$ ipython --no-banner

In [1]: import numpy as np

In [2]: np.set_printoptions(precision=2, suppress=True, linewidth=160)

In [3]: K = np.array([[0, 1, 0, 1], [1, 0, 0, 1], [0, 0, 0, 0], [1, 1, 0, 0]])

In [4]: np.round(np.linalg.eigvalsh(K).min(), 2)
Out[4]: np.float64(-1.0)

In [5]: round(np.linalg.det(K.T), 2)
Out[5]: np.float64(0.0)

In [6]: round(float(np.linalg.det(2 * K)), 2), round(float(np.linalg.det(K)), 2)
Out[6]: (0.0, 0.0)

In [7]: round(float(np.linalg.eigvals(K).sum().real), 2)
Out[7]: -0.0

In [8]: np.kron(np.eye(2, dtype=int), K)
Out[8]: 
array([[0, 1, 0, 1, 0, 0, 0, 0],
       [1, 0, 0, 1, 0, 0, 0, 0],
       [0, 0, 0, 0, 0, 0, 0, 0],
       [1, 1, 0, 0, 0, 0, 0, 0],
       [0, 0, 0, 0, 0, 1, 0, 1],
       [0, 0, 0, 0, 1, 0, 0, 1],
       [0, 0, 0, 0, 0, 0, 0, 0],
       [0, 0, 0, 0, 1, 1, 0, 0]])

In [9]: np.einsum("ii->", K)
Out[9]: np.int64(0)

In [10]: np.einsum("ij,ji->", K, K)
Out[10]: np.int64(6)

In [11]: np.round(np.poly(K), 2) + 0
Out[11]: array([ 1.,  0., -3., -2.,  0.])

In [12]: np.sort(np.linalg.eigvals(K).real)
Out[12]: array([-1., -1.,  0.,  2.])

In [13]: K @ K
Out[13]: 
array([[2, 1, 0, 1],
       [1, 2, 0, 1],
       [0, 0, 0, 0],
       [1, 1, 0, 2]])

In [14]: (np.linalg.matrix_power((K != 0) + (K.T != 0) + np.eye(4), 4) > 0).astype(int)
Out[14]: 
array([[1, 1, 0, 1],
       [1, 1, 0, 1],
       [0, 0, 1, 0],
       [1, 1, 0, 1]])

In [15]: np.linalg.cond(K) > 100
Out[15]: np.True_

In [16]: np.argsort(-np.linalg.norm(K, axis=0).round(6), kind="stable")[:3]
Out[16]: array([0, 1, 3])

In [17]: round(float(np.linalg.norm(K, 2) / np.linalg.norm(K)), 2)
Out[17]: 0.82

In [18]: mat = np.load("data.npy")

In [19]: mat
Out[19]: 
array([[ 10.13,  20.42, -41.17],
       [ -2.73,  10.5 ,  16.71],
       [  9.53,  21.76, -39.64],
       [  8.87,  23.06, -39.12],
       [ -1.43,   9.51,  17.33],
       [ -0.77,   8.86,  19.85],
       [ -1.45,  10.84,  18.62],
       [ -2.41,  10.38,  19.22],
       [ -2.24,  10.98,  19.87],
       [ -3.57,   9.16,  17.65],
       [ -3.34,   9.49,  18.52],
       [  8.51,  24.06, -38.75],
       [  7.32,  21.75, -40.34],
       [  8.65,  22.61, -40.45],
       [  8.  ,  20.5 , -39.12],
       [ -1.55,  10.91,  19.76],
       [ -0.82,  11.05,  17.03],
       [  8.17,  24.55, -39.23],
       [ -1.34,  11.07,  19.45],
       [ -2.89,  10.81,  18.66],
       [ -4.11,   8.78,  19.38],
       [  6.49,  20.09, -39.96],
       [ -1.06,  10.42,  17.97],
       [ -1.32,  11.04,  17.81]])

In [20]: lab = mat[:, 0] > np.median(mat[:, 0])

In [21]: u = mat[lab].mean(axis=0) - mat[~lab].mean(axis=0)

In [22]: np.argsort(-np.abs(u).round(6), kind="stable")
Out[22]: array([2, 1, 0])

In [23]: np.round((((mat - mat.mean(axis=0)) @ u > 0) == lab).mean(), 2)
Out[23]: np.float64(0.88)

In [24]: cov = np.cov(mat, rowvar=False)

In [25]: np.corrcoef(mat.T)
Out[25]: 
array([[ 1.  ,  0.97, -0.98],
       [ 0.97,  1.  , -0.98],
       [-0.98, -0.98,  1.  ]])

In [26]: cov.shape
Out[26]: (3, 3)

In [27]: np.polyfit(mat[:, 2], mat[:, 1], 1)
Out[27]: array([-0.2 , 14.02])

In [28]: np.linalg.eigvalsh(cov)[::-1]
Out[28]: array([892.54,   1.58,   0.86])

In [29]: cov
Out[29]: 
array([[  27.94,   30.65, -149.39],
       [  30.65,   35.6 , -168.48],
       [-149.39, -168.48,  831.45]])

In [30]: np.argsort(-mat.std(axis=0).round(6), kind="stable")
Out[30]: array([2, 1, 0])

In [31]: round(np.log10(np.linalg.cond(mat)))
Out[31]: 1

In [32]: np.argsort(-np.linalg.norm(mat, axis=0).round(6), kind="stable")[:3]
Out[32]: array([2, 1, 0])

In [33]: np.linalg.matrix_rank(mat, rtol=0.1)
Out[33]: np.int64(2)

In [34]: Y = np.c_[mat[:, :1] @ np.array([[3]]), np.array([0, 2, 3, 2, -1, -3, 1, 1, 0, 2, -2, 1, 1, 3, -2, -1, -3, 3, -3, 1, 0, 0, 3, -1])]

In [35]: Y
Out[35]: 
array([[ 30.39,   0.  ],
       [ -8.19,   2.  ],
       [ 28.59,   3.  ],
       [ 26.61,   2.  ],
       [ -4.29,  -1.  ],
       [ -2.31,  -3.  ],
       [ -4.35,   1.  ],
       [ -7.23,   1.  ],
       [ -6.72,   0.  ],
       [-10.71,   2.  ],
       [-10.02,  -2.  ],
       [ 25.53,   1.  ],
       [ 21.96,   1.  ],
       [ 25.95,   3.  ],
       [ 24.  ,  -2.  ],
       [ -4.65,  -1.  ],
       [ -2.46,  -3.  ],
       [ 24.51,   3.  ],
       [ -4.02,  -3.  ],
       [ -8.67,   1.  ],
       [-12.33,   0.  ],
       [ 19.47,   0.  ],
       [ -3.18,   3.  ],
       [ -3.96,  -1.  ]])

In [36]: np.round(np.linalg.norm(Y - mat @ np.linalg.lstsq(mat, Y)[0], axis=0), 2) + 0
Out[36]: array([0.  , 8.48])

In [37]: np.linalg.matrix_rank(np.c_[mat, Y])
Out[37]: np.int64(4)

In [38]: np.linalg.matrix_rank(Y)
Out[38]: np.int64(2)

In [39]: E = np.loadtxt("w.csv", delimiter=",")

In [40]: E
Out[40]: 
array([[-2.,  2.,  0.,  0.],
       [ 0.,  2.,  0.,  0.],
       [ 0.,  0.,  2.,  2.],
       [ 0.,  0.,  1.,  0.]])

In [41]: blk = np.stack([E, 5 * E, E[::-1]])

In [42]: (blk @ E.T).shape
Out[42]: (3, 4, 4)

In [43]: data = np.loadtxt("out9.csv", delimiter=",")

In [44]: data
Out[44]: 
array([[-0.26,  0.65,  0.71],
       [-0.93,  0.03, -0.37],
       [-0.26, -0.76,  0.6 ]])

In [45]: u = np.array([0, 2, 0])

In [46]: Y = data + np.outer(u, np.eye(3)[0])

In [47]: np.linalg.matrix_rank(Y - data)
Out[47]: np.int64(1)

In [48]: np.linalg.matrix_rank(np.linalg.inv(Y) - np.linalg.inv(data), tol=1e-8)
Out[48]: np.int64(1)

In [49]: rng = np.random.default_rng(2216)

In [50]: Y = E + rng.integers(-2, 3, (4, 2)) @ rng.integers(-2, 3, (2, 4))

In [51]: Y
Out[51]: 
array([[ 2., -2.,  0.,  2.],
       [-4.,  6.,  4., -4.],
       [-4.,  4.,  4., -1.],
       [ 4., -4.,  1.,  2.]])

In [52]: np.linalg.matrix_rank(Y - E, tol=1e-8)
Out[52]: np.int64(2)

In [53]: np.round(np.linalg.svd(Y - E, compute_uv=False), 2) + 0
Out[53]: array([13.02,  3.38,  0.  ,  0.  ])

In [54]: np.abs(Y - E).sum(axis=1)
Out[54]: array([10., 16., 13., 10.])

In [55]: P = np.triu(np.array([[0, 2, 3], [3, 2, 2], [1, 1, 3]]), 1) + np.eye(3)

In [56]: Y = P @ data @ np.linalg.inv(P)

In [57]: np.poly(Y)
Out[57]: array([ 1.  , -0.36,  0.36, -1.  ])

In [58]: round(float(np.linalg.det(Y)), 2)
Out[58]: 1.0

In [59]: cov = E.T @ E

In [60]: np.trace(cov), (E ** 2).sum()
Out[60]: (np.float64(21.0), np.float64(21.0))

In [61]: np.linalg.svd(E, compute_uv=False) ** 2
Out[61]: array([10.47,  8.53,  1.53,  0.47])

In [62]: np.linalg.eigvalsh(cov)[::-1]
Out[62]: array([10.47,  8.53,  1.53,  0.47])

In [63]: data.sum(axis=0)
Out[63]: array([-1.46, -0.07,  0.93])

In [64]: np.linalg.svd(data, compute_uv=False)
Out[64]: array([1., 1., 1.])

In [65]: data.shape
Out[65]: (3, 3)

In [66]: data.sum(axis=1)
Out[66]: array([ 1.1 , -1.27, -0.42])

In [67]: round(float(np.abs(data).max()), 2)
Out[67]: 0.93

In [68]: data.mean(axis=0)
Out[68]: array([-0.49, -0.02,  0.31])

In [69]: np.linalg.matrix_rank(data)
Out[69]: np.int64(3)
